$ python3 -q
>>> import numpy as np
>>> from numpy import linalg as LA
>>> np.set_printoptions(suppress=True, linewidth=140)
>>> rnd = lambda a: np.round(a, 1) + 0
>>> E = np.load("run1.npy")
>>> rnd(E)
array([[-0.2,  0.4,  0.2, -0.1, -0.2, -0.5, -0.1,  0.2,  0.1],
       [-0.3, -0.2,  0.2,  0.4,  0.3, -0.6, -0.2, -0.2,  0. ],
       [ 0.3, -0.4, -0.2, -0.3,  0.3, -0.3,  0.3,  0.4, -0.2],
       [ 0.2,  0.2,  0.4,  0. ,  0.6,  0.3,  0. , -0.1,  0.4],
       [-0.3, -0.4, -0.2, -0.3,  0.1,  0.2, -0.1, -0.3,  0.1],
       [-0.1, -0.2,  0.3,  0. , -0.4,  0. ,  0.3, -0.3,  0.1],
       [ 0.4,  0.4, -0.2, -0.1, -0.3, -0.1, -0.2, -0.2, -0.2],
       [-0.5,  0.4,  0.1, -0.5,  0.2,  0.1,  0. ,  0. , -0.4],
       [ 0. , -0.1,  0.4, -0.2, -0.2, -0.1,  0.3,  0.4,  0.3],
       [ 0.2, -0.3,  0.3, -0.3, -0.2,  0.1, -0.8,  0.2,  0. ],
       [ 0.1,  0.1, -0.3, -0.5,  0. , -0.4,  0. , -0.3,  0.5],
       [-0.3,  0.1, -0.5,  0.2, -0.1,  0.2, -0.2,  0.4,  0.5]])
>>> rnd(LA.svd(E, compute_uv=False))
array([1., 1., 1., 1., 1., 1., 1., 1., 1.])
>>> rnd(E.T @ E)
array([[1., 0., 0., 0., 0., 0., 0., 0., 0.],
       [0., 1., 0., 0., 0., 0., 0., 0., 0.],
       [0., 0., 1., 0., 0., 0., 0., 0., 0.],
       [0., 0., 0., 1., 0., 0., 0., 0., 0.],
       [0., 0., 0., 0., 1., 0., 0., 0., 0.],
       [0., 0., 0., 0., 0., 1., 0., 0., 0.],
       [0., 0., 0., 0., 0., 0., 1., 0., 0.],
       [0., 0., 0., 0., 0., 0., 0., 1., 0.],
       [0., 0., 0., 0., 0., 0., 0., 0., 1.]])
>>> rnd(E @ E.T)
array([[ 0.6,  0.2, -0.1, -0.1, -0.3,  0. ,  0.1,  0.2,  0.2,  0. ,  0.2,  0.1],
       [ 0.2,  0.8,  0. ,  0. ,  0. ,  0. , -0.2, -0.1, -0.2,  0. ,  0. , -0.1],
       [-0.1,  0. ,  0.8, -0.1,  0. , -0.2, -0.1,  0. ,  0.1,  0. ,  0.1, -0.1],
       [-0.1,  0. , -0.1,  0.9, -0.1, -0.2, -0.1,  0. ,  0. ,  0. ,  0.1, -0.1],
       [-0.3,  0. ,  0. , -0.1,  0.6,  0.1, -0.2,  0.2, -0.1,  0.1,  0.2,  0.1],
       [ 0. ,  0. , -0.2, -0.2,  0.1,  0.6, -0.1, -0.1,  0.2, -0.1,  0.1, -0.2],
       [ 0.1, -0.2, -0.1, -0.1, -0.2, -0.1,  0.5, -0.1, -0.2,  0. ,  0.2, -0.2],
       [ 0.2, -0.1,  0. ,  0. ,  0.2, -0.1, -0.1,  0.9,  0. ,  0. ,  0. , -0.1],
       [ 0.2, -0.2,  0.1,  0. , -0.1,  0.2, -0.2,  0. ,  0.7,  0.1,  0. ,  0. ],
       [ 0. ,  0. ,  0. ,  0. ,  0.1, -0.1,  0. ,  0. ,  0.1,  1. ,  0. ,  0. ],
       [ 0.2,  0. ,  0.1,  0.1,  0.2,  0.1,  0.2,  0. ,  0. ,  0. ,  0.8,  0. ],
       [ 0.1, -0.1, -0.1, -0.1,  0.1, -0.2, -0.2, -0.1,  0. ,  0. ,  0. ,  0.9]])
>>> rnd(LA.norm(E, axis=0))
array([1., 1., 1., 1., 1., 1., 1., 1., 1.])
